% ipython --no-banner

In [1]: import numpy as np

In [2]: from numpy import linalg as LA

In [3]: np.set_printoptions(suppress=True, linewidth=160)

In [4]: m1 = np.array([[2.0, 0.0, 2.0, 3.0, 3.0, 0.0, -5.0],
   ...:     [1.0, 0.0, 1.0, 2.0, 1.0, 1.0, -5.0],
   ...:     [3.0, 2.0, 2.0, 1.0, 2.0, 1.0, -3.0],
   ...:     [1.0, 0.0, 1.0, 3.0, 1.0, 3.0, 4.0],
   ...:     [2.0, 3.0, 1.0, 0.0, 2.0, 2.0, -3.0],
   ...:     [1.0, 2.0, 2.0, 0.0, 3.0, 2.0, -4.0],
   ...:     [0.0, 0.0, 0.0, 0.0, 0.0, 0.0, 5.0]])

In [5]: B = m1 / LA.norm(m1, axis=1, keepdims=True)

In [6]: gram = B @ B.T

In [7]: gram[3].round(3)
Out[7]: array([-0.092, -0.229,  0.029,  1.   , -0.03 , -0.107,  0.658])

In [8]: np.argwhere(np.triu(np.abs(gram) > 0.95, 1))
Out[8]: array([], shape=(0, 2), dtype=int64)

In [9]: (np.abs(gram) > 0.9).astype(int)
Out[9]: 
array([[1, 1, 0, 0, 0, 0, 0],
       [1, 1, 0, 0, 0, 0, 0],
       [0, 0, 1, 0, 1, 0, 0],
       [0, 0, 0, 1, 0, 0, 0],
       [0, 0, 1, 0, 1, 1, 0],
       [0, 0, 0, 0, 1, 1, 0],
       [0, 0, 0, 0, 0, 0, 1]])

In [10]: np.round(LA.norm(B, axis=1), 3)
Out[10]: array([1., 1., 1., 1., 1., 1., 1.])

In [11]: def softmax(z):
    ...:     e = np.exp(z - z.max(axis=-1, keepdims=True))
    ...:     return e / e.sum(axis=-1, keepdims=True)
    ...: 

In [12]: np.round(softmax(m1[4]), 3)
Out[12]: array([0.161, 0.436, 0.059, 0.022, 0.161, 0.161, 0.001])

In [13]: S = m1 @ m1.T / np.sqrt(7)

In [14]: softmax(S).round(6).argmax(axis=1)
Out[14]: array([0, 0, 0, 3, 5, 5, 6])

In [15]: np.round(softmax(S + np.triu(np.full(S.shape, -np.inf), 1)), 3) + 0
Out[15]: 
array([[1.   , 0.   , 0.   , 0.   , 0.   , 0.   , 0.   ],
       [0.869, 0.131, 0.   , 0.   , 0.   , 0.   , 0.   ],
       [0.665, 0.022, 0.312, 0.   , 0.   , 0.   , 0.   ],
       [0.   , 0.   , 0.   , 1.   , 0.   , 0.   , 0.   ],
       [0.128, 0.019, 0.272, 0.   , 0.58 , 0.   , 0.   ],
       [0.212, 0.015, 0.047, 0.   , 0.068, 0.658, 0.   ],
       [0.   , 0.   , 0.   , 0.131, 0.   , 0.   , 0.869]])

In [16]: mat = np.loadtxt("test11.csv", delimiter=",")

In [17]: mat
Out[17]: 
array([[1.   , 0.7  , 0.49 , 0.343, 0.24 , 0.168, 0.118],
       [0.7  , 1.   , 0.7  , 0.49 , 0.343, 0.24 , 0.168],
       [0.49 , 0.7  , 1.   , 0.7  , 0.49 , 0.343, 0.24 ],
       [0.343, 0.49 , 0.7  , 1.   , 0.7  , 0.49 , 0.343],
       [0.24 , 0.343, 0.49 , 0.7  , 1.   , 0.7  , 0.49 ],
       [0.168, 0.24 , 0.343, 0.49 , 0.7  , 1.   , 0.7  ],
       [0.118, 0.168, 0.24 , 0.343, 0.49 , 0.7  , 1.   ]])

In [18]: # symmetric, so the eigenvalues are real

In [19]: vec = np.ones(7)

In [20]: for _ in range(7):
    ...:     vec = mat @ vec
    ...:     vec /= LA.norm(vec)
    ...:     print(round(vec @ mat @ vec, 3))
    ...: 
3.677
3.679
3.679
3.679
3.679
3.679
3.679

In [21]: np.round(LA.eigvalsh(mat)[-1], 3)
Out[21]: np.float64(3.679)

In [22]: vec.round(3)
Out[22]: array([0.304, 0.374, 0.418, 0.433, 0.418, 0.374, 0.304])
